% python3 -q
>>> import numpy as np
>>> from numpy import linalg as LA
>>> np.set_printoptions(suppress=True, linewidth=100)
>>> mat = np.load("layer6.npy")
>>> print(mat.round(3))
[[ 0.966 -0.259  0.   ]
 [ 0.259  0.966  0.   ]
 [ 0.     0.     1.   ]]
>>> f = np.array([-3, -3, -3])
>>> Y = mat + np.outer(f, np.eye(3)[2])
>>> print(LA.matrix_rank(LA.inv(Y) - LA.inv(mat), tol=1e-8))
1
>>> print(LA.matrix_rank(Y - mat))
1
>>> E = np.loadtxt("m.csv", delimiter=",")
>>> print(E)
[[ 1.  0.  0.  0.]
 [ 0.  2.  0.  0.]
 [-3. -1.  1.  0.]
 [-2.  0. -3.  2.]]
>>> # triangular, det is the product of the diagonal
>>> print(np.einsum("ij,ji->", E, E))
10.0
>>> theta = np.radians(72)
>>> r_ = np.eye(4)
>>> r_[2, 2] = r_[0, 0] = np.cos(theta)
>>> r_[2, 0], r_[0, 2] = -np.sin(theta), np.sin(theta)
>>> print(r_.round(3))
[[ 0.309  0.     0.951  0.   ]
 [ 0.     1.     0.     0.   ]
 [-0.951  0.     0.309  0.   ]
 [ 0.     0.     0.     1.   ]]
>>> Y = E @ r_.T
>>> print(np.round(np.abs(Y - E).max(axis=0), 3))
[3.024 0.    3.975 0.   ]
>>> print(np.allclose(E @ E.T, Y @ Y.T))
True
>>> def softmax(z):
...     e = np.exp(z - z.max(axis=-1, keepdims=True))
...     return e / e.sum(axis=-1, keepdims=True)
... 
>>> print(np.round(softmax(E).sum(axis=1), 3))
[1. 1. 1. 1.]
>>> print(np.round(softmax(10 * E[0]), 3) + 0)
[1. 0. 0. 0.]
>>> att = E @ E.T / np.sqrt(4)
>>> print(np.round(softmax(att + np.triu(np.full(att.shape, -np.inf), 1)), 3) + 0)
[[1.    0.    0.    0.   ]
 [0.119 0.881 0.    0.   ]
 [0.001 0.001 0.998 0.   ]
 [0.    0.    0.001 0.999]]
>>> J = np.loadtxt("w.csv", delimiter=",")
>>> print(J.round(3))
[[ 1.391 -4.247 -8.946]
 [ 4.95   0.641 -8.666]
 [-0.312  5.335  8.452]
 [ 2.23   7.321  6.436]
 [-6.44  -7.51   1.458]
 [-5.354 -1.404  8.328]
 [-6.049 -7.963  0.032]
 [-5.424 -1.545  8.258]
 [-1.086  4.57   8.828]
 [-2.409 -7.428 -6.247]
 [-2.899  2.462  9.248]
 [ 3.055 -2.258 -9.25 ]
 [-2.739  2.668  9.24 ]
 [ 6.565  4.6   -5.979]]
>>> # null space of dimension 1
>>> print(LA.matrix_rank(J, rtol=0.1))
2
>>> print(np.argsort(-LA.norm(J, axis=0).round(6), kind="stable")[:3])
[2 1 0]
>>> left, sigma, Vt = LA.svd(J)
>>> evecs = Vt[:(sigma > 1e-8).sum()]
>>> rng = np.random.default_rng(771825)
>>> x0 = J[12] + -3 * J[13] + rng.integers(2) * np.eye(3)[0]
>>> print(x0.round(3))
[-21.433 -11.132  27.176]
>>> print(np.allclose(evecs.T @ evecs @ x0, x0))
False
>>> print(np.round(np.diag(evecs.T @ evecs), 3))
[0.456 0.688 0.856]
>>> arr = np.loadtxt("data.csv", delimiter=",")
>>> print(arr.round(3))
[[ 2.169 -0.128  1.537]
 [ 1.801  0.092 -2.39 ]
 [-0.132  2.476  0.045]]
>>> q, evecs = LA.qr(arr[:, :2])[0], LA.qr(arr[:, 2:])[0]
>>> sigma = LA.svd(q.T @ evecs, compute_uv=False)
>>> print(sigma.round(3))
[0.132]
>>> print((sigma > 0.9).sum())
0
>>> q, r_ = LA.qr(mat)
>>> print(q.shape, r_.shape)
(3, 3) (3, 3)
>>> print(q.round(3))
[[-0.966 -0.259  0.   ]
 [-0.259  0.966  0.   ]
 [-0.    -0.     1.   ]]
>>> f, g = q[2], q[1]
>>> print(f @ f)
1.0
>>> pr = (f @ g) / (f @ f) * f
>>> print(pr)
[-0. -0.  0.]
>>> print(round(LA.norm(f + g) ** 2 + LA.norm(f - g) ** 2, 3))
4.0
>>> print(LA.matrix_rank(np.outer(f, g)))
1
>>> print(np.round(g - pr, 3))
[-0.259  0.966  0.   ]
>>> print((g - pr) @ f)
0.0
>>> x0 = np.array([1, 3, 3])
>>> rhs = arr @ x0
>>> b, lr = np.zeros(3), 1 / LA.norm(arr, 2) ** 2
>>> for i in range(150):
...     b -= lr * arr.T @ (arr @ b - rhs)
...     if i % 50 == 0: print(i, round(LA.norm(arr @ b - rhs), 3))
... 
0 3.292
50 0.0
100 0.0
>>> print(b.round(3))
[1. 3. 3.]
>>> Y = np.array([[1, 1], [-2, 2], [-2, 2]])
>>> cent = np.array([[-1, -1, -2], [1, -2, 1]])
>>> K = Y @ cent + 0.3 * rng.normal(size=(3, 3))
>>> print(K.round(3))
[[ 0.031 -3.265 -1.028]
 [ 4.152 -1.651  6.878]
 [ 4.032 -1.92   6.38 ]]
>>> P = np.triu(np.array([[3, 3, 1], [8, 4, -1], [8, -4, 4]]), 1) + np.eye(3)
>>> Y = P @ arr @ LA.inv(P)
>>> print(LA.matrix_rank(Y))
3
>>> print(np.round(P @ arr - arr @ P, 3))
[[ 5.27  -3.757 -9.422]
 [ 0.132 -7.877 -1.754]
 [ 0.     0.397  2.608]]
>>> left, sigma, Vt = LA.svd(K)
>>> print(sigma.round(3))
[11.307  3.432  0.068]
>>> Y = left[:, :2] @ np.diag(sigma[:2]) @ Vt[:2]
>>> print(Y.round(3))
[[ 0.036 -3.264 -1.03 ]
 [ 4.192 -1.643  6.855]
 [ 3.99  -1.928  6.404]]
>>> print(round(LA.norm(K - Y, 2), 3), round(float(sigma[2]), 3))
0.068 0.068
>>> print(LA.matrix_rank(K, rtol=0.05))
2
>>> print(round(LA.norm(K - Y) / LA.norm(K), 3))
0.006
>>> q, evecs = LA.qr(K[:, :1])[0], LA.qr(K[:, 1:])[0]
>>> sigma = LA.svd(q.T @ evecs, compute_uv=False)
>>> print(sigma.round(3))
[1.]
>>> print((sigma > 0.9).sum())
1
>>> print(round(LA.norm(q @ q.T - evecs @ evecs.T, 2), 3))
1.0
>>> f = np.array([2, 1, 3])
>>> Y = K + np.outer(f, np.eye(3)[1])
>>> print(round(float(LA.det(Y) / LA.det(K)), 3), round(1 + LA.solve(K, f)[1], 3))
3.508 3.508
>>> print(LA.matrix_rank(Y - K))
1
>>> W0 = np.loadtxt("sample15.csv", delimiter=",")
>>> print(W0)
[[ 0.01  -0.082 -0.028]
 [ 0.04   0.023 -0.01 ]
 [ 0.697  1.687 -0.524]
 [ 0.042  0.017 -0.006]
 [ 1.505  3.56  -1.177]
 [ 1.384  3.347 -1.254]
 [-0.009  0.031 -0.099]
 [ 0.67   1.677 -0.552]
 [-0.048 -0.044  0.08 ]
 [ 0.068  0.076  0.069]
 [ 0.754  1.681 -0.672]
 [ 1.399  3.4   -1.225]
 [ 1.355  3.306 -1.229]
 [-0.008 -0.05  -0.01 ]
 [ 0.023  0.068 -0.119]]
>>> theta = np.radians(120)
>>> r_ = np.eye(3)
>>> r_[0, 0] = r_[1, 1] = np.cos(theta)
>>> r_[0, 1], r_[1, 0] = -np.sin(theta), np.sin(theta)
>>> print(r_.round(3))
[[-0.5   -0.866  0.   ]
 [ 0.866 -0.5    0.   ]
 [ 0.     0.     1.   ]]
>>> Y = W0 @ r_.T
>>> print(np.allclose(W0 @ W0.T, Y @ Y.T))
True
>>> print(np.round(LA.svd(W0, compute_uv=False), 3), np.round(LA.svd(Y, compute_uv=False), 3))
[8.446 0.237 0.101] [8.446 0.237 0.101]
>>> lab = rng.permutation(3)
>>> Y = r_[:, lab] * rng.choice([-1, 1], 3)
>>> print(Y.round(3))
[[-0.     0.866  0.5  ]
 [-0.     0.5   -0.866]
 [-1.    -0.    -0.   ]]
>>> left, _, Vt = LA.svd(r_.T @ Y)
>>> print(np.round(left @ Vt, 3) + 0)
[[ 0.  0. -1.]
 [ 0. -1.  0.]
 [-1.  0.  0.]]
>>> print(lab)
[2 1 0]
>>> print(np.round(LA.lstsq(r_, Y)[0], 3) + 0)
[[ 0.  0. -1.]
 [ 0. -1.  0.]
 [-1.  0.  0.]]
>>> data = np.load("dump.npy")
>>> print(data)
[[ 0  1 -1]
 [-1  0  1]
 [ 1 -1  0]]
>>> # antisymmetric, zero diagonal
>>> cov = data.T @ data
>>> print(np.round(LA.svd(data, compute_uv=False) ** 2, 3) + 0)
[3. 3. 0.]
>>> print(np.round(LA.eigvalsh(cov)[::-1], 3) + 0)
[3. 3. 0.]
>>> print(round(float(LA.eigvals(data).sum().real), 3))
0.0
>>> print(round(float(LA.det(data[::-1])), 3))
0.0
>>> print(np.kron(np.eye(2, dtype=int), data))
[[ 0  1 -1  0  0  0]
 [-1  0  1  0  0  0]
 [ 1 -1  0  0  0  0]
 [ 0  0  0  0  1 -1]
 [ 0  0  0 -1  0  1]
 [ 0  0  0  1 -1  0]]
>>> print(np.round(np.poly(data), 3) + 0)
[1. 0. 3. 0.]
>>> A = np.load("block3.npy")
>>> print(A.round(3))
[[-0.96   0.029  0.278]
 [ 0.077 -0.928  0.364]
 [ 0.269  0.37   0.889]]
>>> # columns are unit length and at right angles
>>> x0 = np.array([7, 7, 8])
>>> rhs = A @ x0
>>> b, lr = np.zeros(3), 1 / LA.norm(A, 2) ** 2
>>> for i in range(6):
...     b -= lr * A.T @ (A @ b - rhs)
...     if i % 2 == 0: print(i, round(LA.norm(A @ b - rhs), 3))
... 
0 0.0
2 0.0
4 0.0
>>> print(round(LA.cond(A), 3))
1.0
>>> print(b.round(3))
[7. 7. 8.]
